>>> import numpy as np
>>> np.set_printoptions(suppress=True, linewidth=100)
>>> mat = np.array([[0, -2, -8, 6, 2, -4],
...     [0, 0, 0, 0, 0, 0],
...     [0, 3, 12, -9, -3, 6],
...     [0, 3, 12, -9, -3, 6]])
>>> # row 3 repeats row 2
>>> r = np.linalg.matrix_rank(mat)
>>> r
np.int64(1)
>>> N = np.linalg.svd(mat)[2][r:].T
>>> np.round(N @ N.T, 2) + 0
array([[ 1.  ,  0.  ,  0.  ,  0.  ,  0.  ,  0.  ],
       [ 0.  ,  0.97, -0.13,  0.1 ,  0.03, -0.06],
       [ 0.  , -0.13,  0.48,  0.39,  0.13, -0.26],
       [ 0.  ,  0.1 ,  0.39,  0.71, -0.1 ,  0.19],
       [ 0.  ,  0.03,  0.13, -0.1 ,  0.97,  0.06],
       [ 0.  , -0.06, -0.26,  0.19,  0.06,  0.87]])
>>> np.round(mat @ N, 2) + 0
array([[0., 0., 0., 0., 0.],
       [0., 0., 0., 0., 0.],
       [0., 0., 0., 0., 0.],
       [0., 0., 0., 0., 0.]])
>>> np.allclose(mat @ N, 0)
True
>>> [int(np.linalg.matrix_rank(mat[:, :j + 1])) for j in range(6)]
[0, 1, 1, 1, 1, 1]
>>> [int(np.linalg.matrix_rank(np.delete(mat, i, axis=0))) for i in range(4)]
[1, 1, 1, 1]
>>> np.linalg.matrix_rank(mat.T @ mat), np.linalg.matrix_rank(mat @ mat.T)
(np.int64(1), np.int64(1))
>>> K = np.load("a.npy")
>>> K
array([[  5.38, -46.56,   8.68],
       [ 23.09,  -5.5 , -13.21],
       [-35.16,  -7.95,  -4.14],
       [-23.35, -26.66, -13.46],
       [ -7.45,  -4.51,  -3.69],
       [ -1.13,   0.98,  -7.55],
       [-11.5 ,  12.22,   7.45],
       [  5.2 ,  -0.23,  -4.35],
       [  5.45, -10.93,  -5.72],
       [-23.47, -15.33,  -2.83],
       [ 18.18,  19.69, -24.03],
       [-19.63, -14.7 ,  -1.58],
       [-12.41, -30.71, -27.85],
       [ 12.04, -16.29,  11.32],
       [  3.77, -23.39,  15.87],
       [ -3.05,   6.82, -19.73],
       [ 11.59,  27.24,  -7.52],
       [ -7.23,  -3.31, -11.27],
       [-36.31,  -1.11, -16.44],
       [ 24.87,  -6.27,  22.18],
       [-26.49,  -2.76,  -5.88],
       [ -6.33,   4.17,   0.76],
       [ -1.42,  30.26, -27.36],
       [ 14.94,  -5.07, -19.27],
       [ 11.04, -16.19,  13.75],
       [ 17.72,   2.62,  12.82],
       [ 20.22, -13.5 ,  21.55],
       [-25.2 ,  46.53, -11.59],
       [-26.58,  -0.73, -13.22],
       [-16.87,  15.2 , -17.54],
       [ 27.01,  42.92,  -0.93]])
>>> Xc = (K - K.mean(axis=0)) / K.std(axis=0)
>>> np.argwhere(np.abs(Xc) > 2)
array([[ 0,  1],
       [27,  1],
       [30,  1]])
>>> beta = np.linalg.lstsq(np.delete(Xc, 1, axis=1), Xc[:, 1])[0]
>>> np.abs(beta).argmax()
np.int64(1)
>>> beta.round(2)
array([ 0.21, -0.38])
